>>> import numpy as np
>>> np.set_printoptions(precision=2, suppress=True, linewidth=160)
>>> def tidy(a):
...     return np.round(a, 2) + 0
... 
>>> M2 = np.array([[-1, 1, 2], [0, -2, -1], [0, 0, 0]])
>>> M2[-1] = M2[0]
>>> data = M2 + 0.02 * np.eye(3)
>>> print(data)
[[-0.98  1.    2.  ]
 [ 0.   -1.98 -1.  ]
 [-1.    1.    2.02]]
>>> print(tidy(np.linalg.det(data)))
-0.02
>>> tidy(np.linalg.matrix_power(data, 3))
array([[-0.06,  1.94,  1.06],
       [-0.94, -4.82, -1.  ],
       [-0.06,  1.94,  1.06]])
>>> W0 = np.load("arr.npy")
>>> W0
array([[ 4.19, -0.08,  0.62,  0.14, -4.46],
       [-1.65,  1.8 , -0.91,  1.7 , -0.65],
       [ 5.21,  2.06,  1.36, -3.76,  6.07],
       [-7.72,  6.59, -1.44, -0.52, -0.7 ],
       [ 4.35, -0.26,  1.5 ,  0.6 ,  0.15],
       [-3.85, -1.52,  0.42,  3.13, -0.96],
       [-0.77,  1.67,  0.07, -0.03, -5.01],
       [ 0.97,  0.94, -0.73,  1.16,  2.68],
       [-1.47,  1.64, -0.43,  1.45, -2.9 ],
       [ 7.56,  3.93,  2.6 , -0.73, -4.27],
       [ 0.51, -2.  ,  0.34, -0.87, -6.32],
       [ 6.36, -3.17,  0.57,  3.02, -1.23],
       [ 8.03,  2.06,  0.22,  0.74,  1.01],
       [-0.44,  1.29,  0.25, -0.82,  1.84],
       [ 4.47,  4.52,  0.33, -1.78,  4.19],
       [ 0.43, -2.15, -1.18,  1.53, -2.02],
       [ 0.74, -0.76, -0.81, -1.09,  0.88],
       [ 1.77, -0.1 ,  0.54, -1.33, -2.87],
       [-3.56, -2.35,  0.93,  1.68, -1.59],
       [ 0.87, -0.14, -0.36, -2.42,  2.89],
       [ 0.43,  1.22,  0.93, -1.74, -4.91],
       [ 3.99, -1.04,  0.59, -1.72, -4.24],
       [ 9.61, -1.02, -0.06,  0.31, -2.24]])
>>> D = np.linalg.norm(W0[:, None] - W0[None], axis=-1)
>>> print(np.flatnonzero(D[1] < D.mean() / 2))
[1 8]
>>> np.linalg.matrix_rank(D ** 2)
np.int64(7)
>>> (D + 1e9 * np.eye(23)).round(6).argmin(axis=1)
array([21,  8, 14,  1, 17, 18, 20, 13,  1,  0, 20,  4,  4,  7,  2, 16, 19, 21,  5, 16,  6,  0, 12])
>>> print(D[1].round(6).argsort(kind="stable")[:4])
[ 1  8 13  7]
>>> tidy(D[:5, :5])
array([[ 0.  ,  7.55, 11.5 , 14.32,  4.72],
       [ 7.55,  0.  , 11.28,  8.06,  6.92],
       [11.5 , 11.28,  0.  , 15.87,  7.76],
       [14.32,  8.06, 15.87,  0.  , 14.26],
       [ 4.72,  6.92,  7.76, 14.26,  0.  ]])
>>> Xc = W0 - W0.mean(axis=0)
>>> evecs = np.linalg.svd(Xc)[2][:4]
>>> M2 = Xc - Xc @ evecs.T @ evecs
>>> np.linalg.norm(M2, axis=1).round(6).argmax()
np.int64(18)
>>> tidy(np.linalg.norm(M2) / np.linalg.norm(Xc))
np.float64(0.12)
>>> tidy(np.cov(Xc @ evecs.T, rowvar=False))
array([[17.97,  0.  ,  0.  ,  0.  ],
       [ 0.  , 11.26,  0.  ,  0.  ],
       [ 0.  ,  0.  ,  5.18,  0.  ],
       [ 0.  ,  0.  ,  0.  ,  2.09]])
>>> tidy(np.diag(evecs.T @ evecs))
array([0.99, 1.  , 0.03, 0.99, 0.99])
>>> z = W0[:, 2] > np.median(W0[:, 2])
>>> f = W0[z].mean(axis=0) - W0[~z].mean(axis=0)
>>> print(z.astype(int))
[1 0 1 0 1 1 0 0 0 1 1 1 0 0 0 0 0 1 1 0 1 1 0]
>>> tidy(f)
array([ 1.36, -1.67,  1.37, -0.16, -2.24])
>>> tidy((((W0 - W0.mean(axis=0)) @ f > 0) == z).mean())
np.float64(0.7)
>>> K = np.array([[-1.75, -1.07, 0.21],
...     [2.26, -1.07, -7.8],
...     [-2.38, -0.5, 3.86],
...     [3.6, 0.13, -7.41],
...     [3.34, 0.74, -7.12],
...     [5.17, -5.18, -0.45],
...     [0.25, -1.58, 0.17],
...     [2.8, -5.9, -0.38],
...     [-1.59, -1.83, 2.33],
...     [2.7, -4.08, -0.46],
...     [2.36, -3.69, -2.12],
...     [4.08, -5.39, -1.53],
...     [2.46, -0.97, -6.93],
...     [1.08, -4.94, -1.17],
...     [3.12, -3.92, -2.34],
...     [3.4, 0.34, -6.06],
...     [1.82, -0.8, -5.9],
...     [-1.79, -0.64, 0.9],
...     [3.1, -3.06, -0.52]])
>>> K
array([[-1.75, -1.07,  0.21],
       [ 2.26, -1.07, -7.8 ],
       [-2.38, -0.5 ,  3.86],
       [ 3.6 ,  0.13, -7.41],
       [ 3.34,  0.74, -7.12],
       [ 5.17, -5.18, -0.45],
       [ 0.25, -1.58,  0.17],
       [ 2.8 , -5.9 , -0.38],
       [-1.59, -1.83,  2.33],
       [ 2.7 , -4.08, -0.46],
       [ 2.36, -3.69, -2.12],
       [ 4.08, -5.39, -1.53],
       [ 2.46, -0.97, -6.93],
       [ 1.08, -4.94, -1.17],
       [ 3.12, -3.92, -2.34],
       [ 3.4 ,  0.34, -6.06],
       [ 1.82, -0.8 , -5.9 ],
       [-1.79, -0.64,  0.9 ],
       [ 3.1 , -3.06, -0.52]])
>>> z = K[:, 0] > np.median(K[:, 0])
>>> f = K[z].mean(axis=0) - K[~z].mean(axis=0)
>>> tidy((((K - K.mean(axis=0)) @ f > 0) == z).mean())
np.float64(0.79)
>>> print(tidy(f))
[ 3.21 -1.22 -1.27]
>>> ((K - K.mean(axis=0)) @ f > 0).astype(int)
array([0, 1, 0, 1, 1, 1, 0, 1, 0, 1, 1, 1, 1, 0, 1, 1, 1, 0, 1])
>>> M2 = np.c_[K[:, :2] @ np.array([[4, 1], [1, 3]]), np.array([1, 1, 3, -1, 2, 0, 0, 2, 1, 0, -2, 0, 3, 2, -3, 1, -3, -2, 3])]
>>> tidy(M2)
array([[ -8.07,  -4.96,   1.  ],
       [  7.97,  -0.95,   1.  ],
       [-10.02,  -3.88,   3.  ],
       [ 14.53,   3.99,  -1.  ],
       [ 14.1 ,   5.56,   2.  ],
       [ 15.5 , -10.37,   0.  ],
       [ -0.58,  -4.49,   0.  ],
       [  5.3 , -14.9 ,   2.  ],
       [ -8.19,  -7.08,   1.  ],
       [  6.72,  -9.54,   0.  ],
       [  5.75,  -8.71,  -2.  ],
       [ 10.93, -12.09,   0.  ],
       [  8.87,  -0.45,   3.  ],
       [ -0.62, -13.74,   2.  ],
       [  8.56,  -8.64,  -3.  ],
       [ 13.94,   4.42,   1.  ],
       [  6.48,  -0.58,  -3.  ],
       [ -7.8 ,  -3.71,  -2.  ],
       [  9.34,  -6.08,   3.  ]])
>>> tidy(np.linalg.norm(np.linalg.qr(K)[0].T @ M2, axis=0) ** 2 / ((M2 ** 2).sum(axis=0) + 1e-12))
array([1.  , 1.  , 0.02])
>>> C = K[[13, 17]].astype(float)
>>> for _ in range(5):
...     z = np.linalg.norm(K[:, None] - C, axis=-1).argmin(axis=1)
...     C = np.array([K[z == j].mean(axis=0) for j in range(2)])
... 
>>> print(z)
[1 0 1 0 0 0 1 0 1 0 0 0 0 0 0 0 0 1 0]
>>> tidy(C)
array([[ 2.95, -2.7 , -3.59],
       [-1.45, -1.12,  1.49]])
>>> tidy(C[1] - C[0])
array([-4.4 ,  1.58,  5.08])
>>> E = np.load("dump.npy")
>>> E
array([[ 40., -21., -11.,   6.],
       [ 64., -34., -18.,  10.],
       [  6.,  -3.,  -1.,   0.],
       [-30.,  15.,   8.,  -5.]])
>>> blk = np.stack([E, -2 * E, E[::-1]])
>>> np.linalg.matrix_rank(blk.reshape(3, -1))
np.int64(2)
>>> blk.shape
(3, 4, 4)
>>> np.linalg.matrix_rank(blk)
array([4, 4, 4])
>>> print(E.ravel(order="F"))
[ 40.  64.   6. -30. -21. -34.  -3.  15. -11. -18.  -1.   8.   6.  10.   0.  -5.]
>>> E.reshape(2, -1)
array([[ 40., -21., -11.,   6.,  64., -34., -18.,  10.],
       [  6.,  -3.,  -1.,   0., -30.,  15.,   8.,  -5.]])
>>> E.reshape(-1, 2)
array([[ 40., -21.],
       [-11.,   6.],
       [ 64., -34.],
       [-18.,  10.],
       [  6.,  -3.],
       [ -1.,   0.],
       [-30.,  15.],
       [  8.,  -5.]])
>>> blk = E.reshape(4, 2, -1)
>>> np.swapaxes(blk, 1, 2)[2]
array([[ 6., -1.],
       [-3.,  0.]])
>>> np.einsum("ihd,ihd->ih", blk, blk)
array([[2041.,  157.],
       [5252.,  424.],
       [  45.,    1.],
       [1125.,   89.]])
>>> blk.transpose(1, 0, 2)
array([[[ 40., -21.],
        [ 64., -34.],
        [  6.,  -3.],
        [-30.,  15.]],

       [[-11.,   6.],
        [-18.,  10.],
        [ -1.,   0.],
        [  8.,  -5.]]])
>>> blk.shape
(4, 2, 2)
>>> np.einsum("ihd,jhd->hij", blk, blk).shape
(2, 4, 4)
